$ python -q
>>> import numpy as np
>>> from numpy import linalg as LA
>>> np.set_printoptions(precision=2, suppress=True, linewidth=160, floatmode="fixed")
>>> def rd(a):
...     return np.round(a, 2) + 0
... 
>>> feats = np.array([[1, -2, 4, -8], [1, -1, 1, -1], [1, 0, 0, 0]])
>>> B = feats / LA.norm(feats, axis=1, keepdims=True)
>>> gram = B @ B.T
>>> np.argwhere(np.triu(np.abs(gram) > 0.95, 1))
array([], shape=(0, 2), dtype=int64)
>>> rd(LA.norm(B, axis=1))
array([1.00, 1.00, 1.00])
>>> (gram - 2 * np.eye(3)).round(6).argmax(axis=1)
array([1, 0, 1])
>>> rd(LA.norm(feats[1], 1)), rd(LA.norm(feats[1], np.inf))
(np.float64(4.0), np.float64(1.0))
>>> rd(LA.norm(feats) ** 2 / LA.norm(feats, 2) ** 2)
np.float64(1.03)
>>> rd(LA.norm(feats, "nuc"))
np.float64(11.34)
>>> feats[1] @ feats[0]
np.int64(15)
>>> A = np.load("test14.npy")
>>> rd(A)
array([[ 0.31, -2.72,  0.99,  0.74],
       [ 1.84,  0.78,  2.12, -0.73],
       [-2.35,  0.21,  1.76, -0.59],
       [ 0.10, -0.99, -0.67, -2.75]])
>>> rd(np.einsum("ii->", A))
np.float64(0.09)
>>> rd(np.poly(A))
array([  1.00,  -0.09,   0.00,   0.80, -81.00])
>>> rd(LA.det(2 * A)), rd(LA.det(A))
(np.float64(-1296.0), np.float64(-81.0))
>>> rd(LA.eigvals(A))
array([ 3.00+0.00j,  0.04+3.00j,  0.04-3.00j, -3.00+0.00j])
>>> rd(LA.det(A.T))
np.float64(-81.0)
>>> M = np.array([[0, 1, 1, 1], [1, 0, 1, 1], [1, 1, 0, 0], [1, 1, 0, 0]])
>>> M
array([[0, 1, 1, 1],
       [1, 0, 1, 1],
       [1, 1, 0, 0],
       [1, 1, 0, 0]])
>>> rk = LA.matrix_rank(M)
>>> rk
np.int64(3)
>>> null = LA.svd(M)[2][rk:].T
>>> [int(LA.matrix_rank(M[:i])) for i in range(1, len(M) + 1)]
[1, 2, 3, 3]
>>> null.shape
(4, 1)
>>> LA.matrix_rank(M.T @ M), LA.matrix_rank(M @ M.T)
(np.int64(3), np.int64(3))
>>> rd(null[:, 0] / null[np.abs(null[:, 0]).round(6).argmax(), 0])
array([ 0.00,  0.00,  1.00, -1.00])
>>> np.allclose(M @ null, 0)
True
>>> rd(M @ null)
array([[0.00],
       [0.00],
       [0.00],
       [0.00]])
>>> rd(null @ null.T)
array([[ 0.00,  0.00,  0.00,  0.00],
       [ 0.00,  0.00,  0.00,  0.00],
       [ 0.00,  0.00,  0.50, -0.50],
       [ 0.00,  0.00, -0.50,  0.50]])
>>> B = np.array([[3, 1, 2], [1, 1, 3], [0, 3, 0], [2, 1, 3]])
>>> M @ B
array([[3, 5, 6],
       [5, 5, 5],
       [4, 2, 5],
       [4, 2, 5]])
>>> np.vstack([M, B.T]).shape
(7, 4)
>>> np.einsum("ij,ij->i", M, M)
array([3, 3, 2, 2])
>>> W0 = np.loadtxt("out17.csv", delimiter=",")
>>> rd(W0)
array([[ -0.64,  -2.19,  -6.45],
       [  0.64,   4.19, -11.55],
       [ -2.21, -10.07,  -0.15],
       [ -0.31,  -0.57,  -7.75],
       [ -0.50,  -1.49,  -7.01],
       [ -1.34,  -5.68,  -3.66],
       [  1.63,   9.15, -15.52],
       [ -0.27,  -0.35,  -7.92],
       [ -1.86,  -8.32,  -1.54],
       [ -0.80,  -3.02,  -5.78],
       [  0.55,   3.77, -11.22],
       [ -2.04,  -9.21,  -0.83],
       [ -2.64, -12.21,   1.57],
       [ -3.31, -15.54,   4.24],
       [ -0.98,  -3.88,  -5.09],
       [  0.00,   1.01,  -9.01]])
>>> D = LA.norm(W0[:, None] - W0[None], axis=-1)
>>> LA.matrix_rank(D ** 2)
np.int64(3)
>>> (D + 1e9 * np.eye(16)).round(6).argmin(axis=1)
array([ 4, 10, 11,  7,  0, 14,  1,  3, 11,  0,  1,  2,  2, 12,  9,  7])
>>> np.flatnonzero(D[7] < D.mean() / 2)
array([ 0,  3,  4,  7,  9, 14, 15])
>>> D.shape
(16, 16)
>>> D[7].round(6).argsort(kind="stable")[:4]
array([ 7,  3,  4, 15])
>>> C = W0[[3, 4]].astype(float)
>>> for _ in range(6):
...     z = LA.norm(W0[:, None] - C, axis=-1).argmin(axis=1)
...     C = np.array([W0[z == j].mean(axis=0) for j in range(2)])
... 
>>> z
array([0, 0, 1, 0, 0, 1, 0, 0, 1, 0, 0, 1, 1, 1, 0, 0])
>>> rd(C)
array([[ -0.07,   0.66,  -8.73],
       [ -2.23, -10.17,  -0.06]])
>>> E = np.load("a.npy")
>>> E
array([[-16.03,  -3.09, -10.60],
       [ -7.69,   2.82,  -4.57],
       [  1.00,  10.76,  -0.68],
       [ -3.77,   6.83,  -3.40],
       [ -5.91,   5.32,  -4.95],
       [ -5.21,   5.86,  -4.49],
       [ -4.48,   6.20,  -3.73],
       [ -5.18,   5.46,  -3.92],
       [ -8.13,   3.29,  -5.93],
       [-13.61,  -2.34,  -7.56],
       [ -3.26,   7.63,  -3.62],
       [-13.41,  -1.80,  -7.95],
       [ -9.13,   2.10,  -6.03],
       [ -1.22,   8.84,  -1.82],
       [ -4.69,   6.42,  -4.38],
       [ -5.51,   5.18,  -4.10],
       [ -0.86,   8.86,  -1.25],
       [-14.31,  -1.78,  -9.47],
       [ -1.96,   8.21,  -2.22],
       [  9.47,  17.87,   3.95],
       [ -4.56,   6.82,  -4.70],
       [ -6.22,   4.35,  -4.17]])
>>> cen = E - E.mean(axis=0)
>>> left, sigma, Vt = LA.svd(cen, full_matrices=False)
>>> rd(sigma ** 2 / (sigma ** 2).sum())
array([0.99, 0.01, 0.00])
>>> np.searchsorted(np.cumsum(sigma ** 2) / (sigma ** 2).sum(), 0.9) + 1
np.int64(1)
>>> LA.matrix_rank(cen)
np.int64(3)
>>> rd(cen.mean(axis=0))
array([0.00, 0.00, 0.00])
>>> B = np.array([[1, 2], [0, 2]])
>>> C = np.array([[-3, 2, 0], [-3, 3, -2], [-3, 1, 1]])
>>> J = np.kron(B, C)
>>> J
array([[-3,  2,  0, -6,  4,  0],
       [-3,  3, -2, -6,  6, -4],
       [-3,  1,  1, -6,  2,  2],
       [ 0,  0,  0, -6,  4,  0],
       [ 0,  0,  0, -6,  6, -4],
       [ 0,  0,  0, -6,  2,  2]])
>>> B = J / np.sqrt((J ** 2).mean(axis=1, keepdims=True))
>>> LA.matrix_rank(B) == LA.matrix_rank(J)
np.True_
>>> rd(B[5])
array([ 0.00,  0.00,  0.00, -2.22,  0.74,  0.74])
>>> rd(LA.norm(B, axis=1))
array([2.45, 2.45, 2.45, 2.45, 2.45, 2.45])
>>> rd(J - J.mean(axis=1, keepdims=True))
array([[-2.50,  2.50,  0.50, -5.50,  4.50,  0.50],
       [-2.00,  4.00, -1.00, -5.00,  7.00, -3.00],
       [-2.50,  1.50,  1.50, -5.50,  2.50,  2.50],
       [ 0.33,  0.33,  0.33, -5.67,  4.33,  0.33],
       [ 0.67,  0.67,  0.67, -5.33,  6.67, -3.33],
       [ 0.33,  0.33,  0.33, -5.67,  2.33,  2.33]])
>>> LA.matrix_rank(J - J.mean(axis=1, keepdims=True))
np.int64(5)
>>> rng = np.random.default_rng(35)
>>> z = rng.permutation(6)
>>> B = J[:, z] * rng.choice([-1, 1], 6)
>>> B
array([[ 6,  2,  0,  0, -3, -4],
       [ 6,  3,  4,  2, -3, -6],
       [ 6,  1, -2, -1, -3, -2],
       [ 6,  0,  0,  0,  0, -4],
       [ 6,  0,  4,  0,  0, -6],
       [ 6,  0, -2,  0,  0, -2]])
>>> left, _, Vt = LA.svd(J.T @ B)
>>> rd(LA.lstsq(J, B)[0])
array([[ 0.00,  0.00,  0.00,  0.00,  1.00,  0.00],
       [ 0.00,  1.00,  0.00,  0.00,  0.00,  0.00],
       [ 0.00,  0.00,  0.00, -1.00,  0.00,  0.00],
       [-1.00,  0.00,  0.00,  0.00,  0.00,  0.00],
       [ 0.00,  0.00,  0.00,  0.00,  0.00, -1.00],
       [ 0.00,  0.00, -1.00,  0.00,  0.00,  0.00]])
>>> rd(left @ Vt)
array([[ 0.00,  0.00,  0.00,  0.00,  1.00,  0.00],
       [ 0.00,  1.00,  0.00,  0.00,  0.00,  0.00],
       [ 0.00,  0.00,  0.00, -1.00,  0.00,  0.00],
       [-1.00,  0.00,  0.00,  0.00,  0.00,  0.00],
       [ 0.00,  0.00,  0.00,  0.00,  0.00, -1.00],
       [ 0.00,  0.00, -1.00,  0.00,  0.00,  0.00]])
>>> z
array([3, 1, 5, 2, 0, 4])
>>> z = rng.permutation(6)
>>> z
array([2, 3, 5, 0, 4, 1])
>>> B = J[z][:, z]
>>> np.diag(B)
array([ 1, -6,  2, -3,  6,  3])
>>> J.reshape(2, -1)
array([[-3,  2,  0, -6,  4,  0, -3,  3, -2, -6,  6, -4, -3,  1,  1, -6,  2,  2],
       [ 0,  0,  0, -6,  4,  0,  0,  0,  0, -6,  6, -4,  0,  0,  0, -6,  2,  2]])
>>> t3 = J.reshape(6, 2, -1)
>>> np.einsum("ihd,jhd->hij", t3, t3).shape
(2, 6, 6)
>>> np.einsum("ihd,ihd->ih", t3, t3)
array([[13, 52],
       [22, 88],
       [11, 44],
       [ 0, 52],
       [ 0, 88],
       [ 0, 44]])
>>> vec = np.array([3, 6, 7, 8, 6, 6])
>>> y = J @ vec
>>> b, lr = np.zeros(6), 1 / LA.norm(J, 2) ** 2
>>> for i in range(5):
...     b -= lr * J.T @ (J @ b - y)
...     if i % 1 == 0: print(i, round(LA.norm(J @ b - y), 2))
... 
0 10.92
1 10.53
2 10.21
3 9.96
4 9.74
>>> rd(b)
array([ 0.51, -0.47,  0.30,  2.84, -2.20,  0.91])
>>> F = np.load("mat.npy")
>>> F
array([[-3, -1,  0],
       [ 9,  3,  0],
       [ 3,  1,  0],
       [ 6,  2,  0]])
>>> B = F + rng.integers(-2, 3, (4, 1)) @ rng.integers(-2, 3, (1, 3))
>>> B
array([[ 1,  1, -2],
       [13,  5, -2],
       [-1, -1,  2],
       [ 6,  2,  0]])
>>> rd(LA.svd(B - F, compute_uv=False))
array([8.49, 0.00, 0.00])
>>> LA.matrix_rank(B - F, tol=1e-8)
np.int64(1)
>>> B - F
array([[ 4,  2, -2],
       [ 4,  2, -2],
       [-4, -2,  2],
       [ 0,  0,  0]])
>>> np.abs(B - F).sum(axis=1)
array([8, 8, 8, 0])
>>> left, sigma, Vt = LA.svd(B)
>>> evecs = Vt[:(sigma > 1e-8).sum()]
>>> vec = B[1] + 3 * B[0] + rng.integers(2) * np.eye(3)[2]
>>> vec
array([16.00,  8.00, -7.00])
>>> rd(np.diag(evecs.T @ evecs))
array([0.91, 0.18, 0.91])
>>> rd(LA.norm(vec - evecs.T @ evecs @ vec))
np.float64(0.3)
>>> F[1] @ F[3]
np.int64(60)
>>> rd(LA.norm(F, axis=1))
array([3.16, 9.49, 3.16, 6.32])
>>> rd(LA.norm(F, axis=0))
array([11.62,  3.87,  0.00])
>>> left, sigma, Vt = LA.svd(F, full_matrices=False)
>>> rd(left.T @ F @ Vt.T)
array([[12.25,  0.00,  0.00],
       [ 0.00,  0.00,  0.00],
       [ 0.00,  0.00,  0.00]])
>>> rd(np.sqrt((sigma ** 2).sum())), rd(LA.norm(F))
(np.float64(12.25), np.float64(12.25))
>>> rd(sigma)
array([12.25,  0.00,  0.00])
>>> np.abs(F).max()
np.int64(9)
>>> rd(LA.svd(F, compute_uv=False))
array([12.25,  0.00,  0.00])
>>> F.mean(axis=0)
array([3.75, 1.25, 0.00])
>>> F.sum(axis=1)
array([-4, 12,  4,  8])
>>> F.shape
(4, 3)
>>> rd(LA.norm(F))
np.float64(12.25)
>>> np.diff(F, axis=0)
array([[12,  4,  0],
       [-6, -2,  0],
       [ 3,  1,  0]])
>>> m1 = np.load("dump.npy")
>>> m1
array([[-0.90,  1.10,  0.70, -0.60],
       [ 0.50, -0.20, -0.10,  0.10],
       [ 1.30,  1.00,  1.20,  1.60],
       [-0.40,  0.50, -0.50,  1.50]])
>>> u = np.array([2, 0, 2])
>>> rd(np.correlate(m1[1], m1[0], "full"))
array([-0.30,  0.47,  0.47, -0.80,  0.14,  0.20, -0.09])
>>> rd(np.array([np.convolve(row, u, "same") for row in m1]))
array([[ 2.20, -0.40,  1.00,  1.40],
       [-0.40,  0.80, -0.20, -0.20],
       [ 2.00,  5.00,  5.20,  2.40],
       [ 1.00, -1.80,  4.00, -1.00]])
>>> np.polyval(u, m1[1])
array([2.50, 2.08, 2.02, 2.02])
